In [1]: import numpy as np

In [2]: import numpy.linalg as la

In [3]: np.set_printoptions(precision=1, suppress=True, linewidth=100, floatmode="fixed")

In [4]: def rd(a):
   ...:     return np.round(a, 1) + 0
   ...: 

In [5]: W0 = np.load("block3.npy")

In [6]: W0
Out[6]: 
array([[-3, -3,  0, -3],
       [-3, -3, -3,  0],
       [ 0, -3, -3, -3],
       [-3,  0, -3, -3]])

In [7]: x0 = np.array([3, 4, 2, 3])

In [8]: y = W0 @ x0

In [9]: y
Out[9]: array([-30, -27, -27, -24])

In [10]: rd(la.solve(W0, -2 * y))
Out[10]: array([-6.0, -8.0, -4.0, -6.0])

In [11]: rd(la.solve(W0, y))
Out[11]: array([3.0, 4.0, 2.0, 3.0])

In [12]: ev, evecs = la.eig(W0)

In [13]: rd(ev)
Out[13]: array([-9.0,  3.0, -3.0, -3.0])

In [14]: rd(W0 @ evecs[:, 0] - ev[0] * evecs[:, 0])
Out[14]: array([0.0, 0.0, 0.0, 0.0])

In [15]: rd(np.sort(la.eigvals(la.inv(W0))))
Out[15]: array([-0.3, -0.3, -0.1,  0.3])

In [16]: rd(np.sort(la.eigvals(W0 @ W0)))
Out[16]: array([ 9.0,  9.0,  9.0, 81.0])

In [17]: arr = np.load("out7.npy")

In [18]: arr
Out[18]: 
array([[0, 0, 0, 0, 0, 0],
       [0, 0, 0, 0, 1, 0],
       [0, 0, 0, 0, 0, 1],
       [0, 0, 0, 0, 0, 0],
       [0, 1, 0, 0, 0, 1],
       [0, 0, 1, 0, 1, 0]])

In [19]: ev, evecs = la.eigh(arr)

In [20]: rd(ev)
Out[20]: array([-1.6, -0.6,  0.0,  0.0,  0.6,  1.6])

In [21]: (ev > 1e-8).sum(), (ev < -1e-8).sum()
Out[21]: (np.int64(2), np.int64(2))

In [22]: np.abs(evecs[:, -1]).round(6).argmax()
Out[22]: np.int64(4)

In [23]: rd(evecs.T @ arr @ evecs)
Out[23]: 
array([[-1.6,  0.0,  0.0,  0.0,  0.0,  0.0],
       [ 0.0, -0.6,  0.0,  0.0,  0.0,  0.0],
       [ 0.0,  0.0,  0.0,  0.0,  0.0,  0.0],
       [ 0.0,  0.0,  0.0,  0.0,  0.0,  0.0],
       [ 0.0,  0.0,  0.0,  0.0,  0.6,  0.0],
       [ 0.0,  0.0,  0.0,  0.0,  0.0,  1.6]])

In [24]: rd(la.eigvalsh(arr @ arr))
Out[24]: array([0.0, 0.0, 0.4, 0.4, 2.6, 2.6])

In [25]: rd(evecs @ np.diag(ev) @ evecs.T)
Out[25]: 
array([[0.0, 0.0, 0.0, 0.0, 0.0, 0.0],
       [0.0, 0.0, 0.0, 0.0, 1.0, 0.0],
       [0.0, 0.0, 0.0, 0.0, 0.0, 1.0],
       [0.0, 0.0, 0.0, 0.0, 0.0, 0.0],
       [0.0, 1.0, 0.0, 0.0, 0.0, 1.0],
       [0.0, 0.0, 1.0, 0.0, 1.0, 0.0]])

In [26]: M = np.loadtxt("data.csv", delimiter=",")

In [27]: rd(M)
Out[27]: 
array([[-0.4,  0.4, -1.0],
       [ 0.4, -0.5,  1.2],
       [ 0.4, -0.5,  1.2],
       [-0.2,  0.2, -0.6]])

In [28]: Uu, sig, vt = la.svd(M)

In [29]: evecs = vt[:(sig > 1e-8).sum()]

In [30]: rng = np.random.default_rng(984820)

In [31]: x0 = M[0] + 3 * M[2] + rng.integers(2) * np.eye(3)[0]

In [32]: rd(x0)
Out[32]: array([ 0.9, -1.0,  2.6])

In [33]: np.allclose(evecs.T @ evecs @ x0, x0)
Out[33]: True

In [34]: la.matrix_rank(np.vstack([M, x0]))
Out[34]: np.int64(1)

In [35]: rd(la.norm(M, 2) / la.norm(M))
Out[35]: np.float64(1.0)

In [36]: np.argsort(-la.norm(M, axis=0).round(6), kind="stable")[:3]
Out[36]: array([2, 1, 0])

In [37]: la.cond(M) > 100
Out[37]: np.True_

In [38]: la.matrix_rank(M, rtol=0.1)
Out[38]: np.int64(1)

In [39]: la.lstsq(M[:-1].T, M[-1])[2]
Out[39]: np.int32(1)

In [40]: rd(M @ la.pinv(M) @ M)
Out[40]: 
array([[-0.3,  0.4, -1.0],
       [ 0.4, -0.5,  1.2],
       [ 0.4, -0.5,  1.2],
       [-0.2,  0.2, -0.6]])

In [41]: rd(np.trace(la.pinv(M) @ M))
Out[41]: np.float64(1.0)

In [42]: M2 = M / la.norm(M, axis=1)
Traceback (most recent call last):
  Cell In[42], line 1
    M2 = M / la.norm(M, axis=1)
ValueError: operands could not be broadcast together with shapes (4,3) (4,) 


In [43]: M2 = M / la.norm(M, axis=1, keepdims=True)

In [44]: gram = M2 @ M2.T

In [45]: rd(la.norm(M2, axis=1))
Out[45]: array([1.0, 1.0, 1.0, 1.0])

In [46]: np.degrees(np.arccos(np.clip(gram[1, 3], -1, 1)))
Out[46]: np.float64(180.0)

In [47]: rd(gram[1])
Out[47]: array([-1.0,  1.0,  1.0, -1.0])

In [48]: M2 = np.array([[-2, -3, -5], [4, -4, 0], [2, -5, 0]])

In [49]: la.matrix_rank(M @ M2)
Out[49]: np.int64(1)

In [50]: rd(M @ M2)
Out[50]: 
array([[ 0.3,  4.6,  1.8],
       [-0.3, -5.3, -2.0],
       [-0.3, -5.3, -2.0],
       [ 0.2,  2.6,  1.0]])

In [51]: np.vstack([M, M2.T]).shape
Out[51]: (7, 3)

In [52]: rd(np.einsum("ik,kj->ij", M, M2))
Out[52]: 
array([[ 0.3,  4.6,  1.8],
       [-0.3, -5.3, -2.0],
       [-0.3, -5.3, -2.0],
       [ 0.2,  2.6,  1.0]])
